$ ipython --no-banner

In [1]: import numpy as np

In [2]: from numpy import linalg as LA

In [3]: np.set_printoptions(precision=3, suppress=True, linewidth=140)

In [4]: def rd(a):
   ...:     return np.round(a, 3) + 0
   ...: 

In [5]: J = np.loadtxt("w.csv", delimiter=",")

In [6]: print(J)
[[ 1.  0.  0.  0.  0.  0.  0.  0.]
 [ 0.  1.  0.  0.  0.  0.  0.  0.]
 [ 0.  0. -1.  0.  0.  0.  0.  0.]
 [ 0.  0.  0.  1.  0.  0.  0.  0.]
 [ 0.  0.  0.  0.  1.  0.  0.  0.]
 [ 0.  0.  0.  0.  0.  1.  0.  0.]
 [ 0.  0.  0.  0.  0.  0. -1.  0.]
 [ 0.  0.  0.  0.  0.  0.  0.  1.]]

In [7]: print(rd(LA.eigvalsh(J).min()))
-1.0

In [8]: print([round(float(LA.det(J[:i, :i])), 2) + 0 for i in range(1, 9)])
[1.0, 1.0, -1.0, -1.0, -1.0, -1.0, 1.0, 1.0]

In [9]: print(rd(LA.norm(J) ** 2 / LA.norm(J, 2) ** 2))
8.0

In [10]: print(rd(LA.norm(J, axis=0)))
[1. 1. 1. 1. 1. 1. 1. 1.]

In [11]: print((LA.matrix_power((J != 0) + (J.T != 0) + np.eye(8), 8) > 0).astype(int))
[[1 0 0 0 0 0 0 0]
 [0 1 0 0 0 0 0 0]
 [0 0 1 0 0 0 0 0]
 [0 0 0 1 0 0 0 0]
 [0 0 0 0 1 0 0 0]
 [0 0 0 0 0 1 0 0]
 [0 0 0 0 0 0 1 0]
 [0 0 0 0 0 0 0 1]]

In [12]: print(rd(LA.det(J)))
1.0

In [13]: print(J @ J)
[[1. 0. 0. 0. 0. 0. 0. 0.]
 [0. 1. 0. 0. 0. 0. 0. 0.]
 [0. 0. 1. 0. 0. 0. 0. 0.]
 [0. 0. 0. 1. 0. 0. 0. 0.]
 [0. 0. 0. 0. 1. 0. 0. 0.]
 [0. 0. 0. 0. 0. 1. 0. 0.]
 [0. 0. 0. 0. 0. 0. 1. 0.]
 [0. 0. 0. 0. 0. 0. 0. 1.]]

In [14]: print(rd(np.sort(LA.eigvals(J).real)))
[-1. -1.  1.  1.  1.  1.  1.  1.]

In [15]: vec = np.array([0, 2, 2, 3, 0, 3, 0, 3])

In [16]: rhs = J @ vec

In [17]: coef, lr = np.zeros(8), 1 / LA.norm(J, 2) ** 2

In [18]: for i in range(5):
    ...:     coef -= lr * J.T @ (J @ coef - rhs)
    ...:     if i % 1 == 0: print(i, round(LA.norm(J @ coef - rhs), 3))
    ...: 
0 0.0
1 0.0
2 0.0
3 0.0
4 0.0

In [19]: print(coef)
[0. 2. 2. 3. 0. 3. 0. 3.]

In [20]: mat = np.load("mat.npy")

In [21]: print(mat)
[[ 4  5  6  7  8  9 10 11 12 13 14 15]
 [16 17 18 19 20 21 22 23 24 25 26 27]
 [28 29 30 31 32 33 34 35 36 37 38 39]
 [40 41 42 43 44 45 46 47 48 49 50 51]]

In [22]: u = np.array([-2, 2, 3])

In [23]: print(np.polyval(u, mat[1]))
[ -477  -541  -609  -681  -757  -837  -921 -1009 -1101 -1197 -1297 -1401]

In [24]: print(np.convolve(mat[1], u))
[-32  -2  46  49  52  55  58  61  64  67  70  73 132  81]

In [25]: print(np.cross(mat[1, :3], mat[3, :3]))
[-24  48 -24]

In [26]: print(np.array([np.convolve(row, u, "same") for row in mat]))
[[ -2  10  13  16  19  22  25  28  31  34  37  72]
 [ -2  46  49  52  55  58  61  64  67  70  73 132]
 [ -2  82  85  88  91  94  97 100 103 106 109 192]
 [ -2 118 121 124 127 130 133 136 139 142 145 252]]

In [27]: F = np.loadtxt("out0.csv", delimiter=",")

In [28]: print(F)
[[ 1.  0.  0.  0.  0.  0.  0.  0.  0.  0.  0.  0.  0.]
 [ 3.  1.  0.  0.  0.  0.  0.  0.  0.  0.  0.  0.  0.]
 [-3.  2.  1.  0.  0.  0.  0.  0.  0.  0.  0.  0.  0.]
 [-1. -2.  1.  1.  0.  0.  0.  0.  0.  0.  0.  0.  0.]
 [ 1.  0.  3.  1.  1.  0.  0.  0.  0.  0.  0.  0.  0.]
 [-2. -3. -3.  0. -2.  1.  0.  0.  0.  0.  0.  0.  0.]
 [-3.  0.  1. -3. -1.  0.  1.  0.  0.  0.  0.  0.  0.]
 [ 0.  3.  2.  3. -3.  0. -1.  1.  0.  0.  0.  0.  0.]
 [ 2. -3. -3.  2. -1. -3.  0.  2.  1.  0.  0.  0.  0.]
 [ 1.  0.  2. -2.  3. -3. -2. -3.  0.  1.  0.  0.  0.]
 [ 0. -1.  1. -2.  3.  3.  0.  0. -3.  3.  1.  0.  0.]
 [ 2.  3. -1.  1.  0. -3. -1.  0.  3. -2. -1.  1.  0.]
 [ 2. -1. -2.  1. -1.  2. -3.  2. -1.  3.  0. -1.  1.]]

In [29]: u, v = F[6], F[11]

In [30]: print(u @ u)
21.0

In [31]: pr = (u @ v) / (u @ u) * u

In [32]: print(rd(LA.norm(u + v) ** 2 + LA.norm(u - v) ** 2))
122.0

In [33]: def softmax(z):
    ...:     e = np.exp(z - z.max(axis=-1, keepdims=True))
    ...:     return e / e.sum(axis=-1, keepdims=True)
    ...: 

In [34]: print(rd(softmax(F[5] + 3)))
[0.012 0.004 0.004 0.09  0.012 0.245 0.09  0.09  0.09  0.09  0.09  0.09  0.09 ]

In [35]: print(rd(softmax(10 * F[5])))
[0. 0. 0. 0. 0. 1. 0. 0. 0. 0. 0. 0. 0.]

In [36]: scores = F @ F.T / np.sqrt(13)

In [37]: print(softmax(scores).round(6).argmax(axis=1))
[ 1  1  2  3  4  5  6  7  8  9 10 11 12]

In [38]: print(LA.matrix_rank(F - F[0, 0] * np.eye(13)))
11

In [39]: print(np.prod(np.diag(F)), rd(LA.det(F)))
1.0 1.0

In [40]: print(rd(np.sort(LA.eigvals(F))))
[1. 1. 1. 1. 1. 1. 1. 1. 1. 1. 1. 1. 1.]

In [41]: B = F / LA.norm(F, axis=1, keepdims=True)

In [42]: G = B @ B.T

In [43]: print(rd(G[9]))
[ 0.156  0.148 -0.042 -0.059  0.361 -0.511  0.    -0.326 -0.195  1.     0.214  0.173 -0.247]

In [44]: print(rd(LA.norm(B, axis=1)))
[1. 1. 1. 1. 1. 1. 1. 1. 1. 1. 1. 1. 1.]

In [45]: X = np.array([[3, 9, 2, 5, 6, -7, 7, -5, 6, -1, -1],
    ...:     [-4, -5, 8, 8, -9, 4, 7, 4, 8, 9, -1],
    ...:     [5, 7, -1, 8, 8, -5, 9, -6, -7, 1, 0],
    ...:     [3, 0, -8, -6, -1, -9, -8, -5, 4, -5, 8],
    ...:     [-6, 2, -8, -3, 7, -7, -7, 0, -9, -7, 1],
    ...:     [-9, -7, -8, 3, -8, -1, 3, 5, 5, -3, -6],
    ...:     [-6, -5, 2, 7, -5, 3, -1, -3, -6, -3, 8],
    ...:     [-4, -7, 7, -2, 6, -5, -9, 1, -3, 8, 7],
    ...:     [-6, -3, 1, 1, 5, -1, 1, -8, 2, 8, 6],
    ...:     [6, -5, -8, 5, 2, 5, -8, 1, -8, 8, -6],
    ...:     [-3, 1, 7, 9, 5, 0, -1, 1, 7, -9, 5]])

In [46]: print(X)
[[ 3  9  2  5  6 -7  7 -5  6 -1 -1]
 [-4 -5  8  8 -9  4  7  4  8  9 -1]
 [ 5  7 -1  8  8 -5  9 -6 -7  1  0]
 [ 3  0 -8 -6 -1 -9 -8 -5  4 -5  8]
 [-6  2 -8 -3  7 -7 -7  0 -9 -7  1]
 [-9 -7 -8  3 -8 -1  3  5  5 -3 -6]
 [-6 -5  2  7 -5  3 -1 -3 -6 -3  8]
 [-4 -7  7 -2  6 -5 -9  1 -3  8  7]
 [-6 -3  1  1  5 -1  1 -8  2  8  6]
 [ 6 -5 -8  5  2  5 -8  1 -8  8 -6]
 [-3  1  7  9  5  0 -1  1  7 -9  5]]

In [47]: q, V = LA.qr(X[:, :5])[0], LA.qr(X[:, 5:])[0]

In [48]: sig = LA.svd(q.T @ V, compute_uv=False)

In [49]: print((sig > 0.9).sum())
2

In [50]: print(rd(LA.norm(q @ q.T - V @ V.T, 2)))
1.0

In [51]: print(rd(np.degrees(np.arccos(sig.clip(0, 1)))))
[ 8.139 17.56  49.517 60.694 79.254]

In [52]: W1 = np.array([[1, -2, 2, 1],
    ...:     [0, 2, -2, -2],
    ...:     [2, 2, 1, -1],
    ...:     [-1, -2, 0, 1],
    ...:     [-1, 0, -1, 1],
    ...:     [-1, -2, -2, 1],
    ...:     [-1, 0, -1, -1],
    ...:     [-2, 0, 0, 0],
    ...:     [0, 1, -1, 2],
    ...:     [1, 1, -2, -2],
    ...:     [2, 0, 0, 0]])

In [53]: coef = np.array([7, 7, 9, 2])

In [54]: H = np.maximum(X @ W1 + coef, 0)

In [55]: print(LA.matrix_rank(H))
4

In [56]: print(H)
[[10 32  0  0]
 [ 8 14  0  0]
 [ 3  0  2  0]
 [39 14 40 23]
 [ 0 11 22  0]
 [ 0  0  5 22]
 [20  0 21  4]
 [47 34 22  0]
 [33 25  0  0]
 [ 0  0 11 14]
 [ 4  9 15 37]]

In [57]: print(rd((H > 0).mean(axis=0)))
[0.727 0.636 0.727 0.455]

In [58]: print((H > 0).astype(int))
[[1 1 0 0]
 [1 1 0 0]
 [1 0 1 0]
 [1 1 1 1]
 [0 1 1 0]
 [0 0 1 1]
 [1 0 1 1]
 [1 1 1 0]
 [1 1 0 0]
 [0 0 1 1]
 [1 1 1 1]]

In [59]: W2 = np.array([[0, -2], [-1, 0], [1, -2], [-1, -1]])

In [60]: print(H @ W2)
[[ -32  -20]
 [ -14  -16]
 [   2  -10]
 [   3 -181]
 [  11  -44]
 [ -17  -32]
 [  17  -86]
 [ -12 -138]
 [ -25  -66]
 [  -3  -36]
 [ -31  -75]]

In [61]: print(W1 @ W2)
[[ 3 -7]
 [-2  6]
 [ 0 -5]
 [ 1  1]
 [-2  3]
 [-1  5]
 [ 0  5]
 [ 0  4]
 [-4  0]
 [-1  4]
 [ 0 -4]]

In [62]: print((H @ W2).round(6).argmax(axis=1))
[1 0 0 0 0 0 0 0 0 0 0]

In [63]: m1 = np.loadtxt("case12.csv", delimiter=",")

In [64]: print(m1)
[[  7.552   4.981  -9.189 -15.287  -0.212]
 [ 14.806  10.956   6.193   3.816  -2.801]
 [-15.929  -6.075  -2.442  10.153   0.559]
 [  8.444   9.764   9.005  11.437  -4.634]
 [ -1.555  14.915 -11.144   2.31   -6.753]
 [  2.211   5.206  -1.958   4.882 -18.448]
 [  8.567  -5.73   -1.844  16.955   1.705]
 [ -7.935   1.053  16.041  -1.642   8.712]
 [ -2.689   2.504 -16.063   2.182 -11.122]
 [  6.398   7.046   0.789   1.597 -17.5  ]
 [  9.534  -8.623   2.672  15.001   1.61 ]
 [ -3.249  -5.928 -10.132 -15.798  -1.444]
 [ -0.728  -0.417   5.547  18.686   4.398]
 [  1.056 -16.919  10.067   3.06    1.389]
 [  8.754   8.248  14.165  -4.353   5.979]
 [ 11.645   0.791  -1.387  10.011 -12.713]
 [ 11.073  -3.059   8.55    4.735 -13.134]
 [ -6.91   -4.512  15.734  -8.737  -2.83 ]
 [ -7.134  -4.943   9.722   6.553  13.683]
 [ -3.24   -2.581  13.276   7.911 -12.001]
 [  4.169  -8.957   1.343 -17.023   3.287]
 [ -4.336  -2.953  -5.445 -14.581  11.411]
 [  4.633 -13.634   4.717   8.522  -9.888]
 [ -9.593  14.833   6.706  -5.483  -3.594]
 [  6.866  -3.141 -16.023  -9.069   1.998]
 [-13.501  14.234   1.937  -2.558   2.2  ]
 [  5.644   4.352  -6.361 -16.24    6.709]
 [-11.803  15.349  -1.646   4.335   1.898]
 [  7.097  -0.845  -8.064  11.735 -12.09 ]
 [ 10.565  -4.496 -13.607   0.466   9.1  ]
 [  6.879 -14.224  -5.535  -2.723  10.597]
 [ -0.887  11.731   3.259  11.228 -11.176]
 [ -9.127   0.693   6.993  11.076 -12.026]
 [  4.886  11.205   4.847   9.842  11.411]]

In [65]: vec = np.array([-2, -2, -1, -2, 2])

In [66]: rhs = m1 @ vec

In [67]: print(rd(LA.solve(m1.T @ m1, m1.T @ rhs)))
[-2. -2. -1. -2.  2.]

In [68]: print(rd(LA.lstsq(m1, rhs)[0]))
[-2. -2. -1. -2.  2.]

In [69]: rng = np.random.default_rng(18)

In [70]: rhs = rhs + 0.3 * rng.normal(size=34)

In [71]: print(rd(rhs))
[ 14.143 -71.29   27.464 -77.895 -33.098 -59.259 -34.438  18.602  -9.692 -65.021 -31.553  57.514 -31.678  18.233 -27.177 -68.781 -59.993
  18.766  28.691 -41.34   48.859  72.012 -23.766 -13.37   30.763   6.095  32.263 -10.111 -52.288  18.946  46.819 -69.738 -36.386 -33.621]

In [72]: coef, *_ = LA.lstsq(m1, rhs)

In [73]: print(rd(m1.T @ (rhs - m1 @ coef)))
[0. 0. 0. 0. 0.]
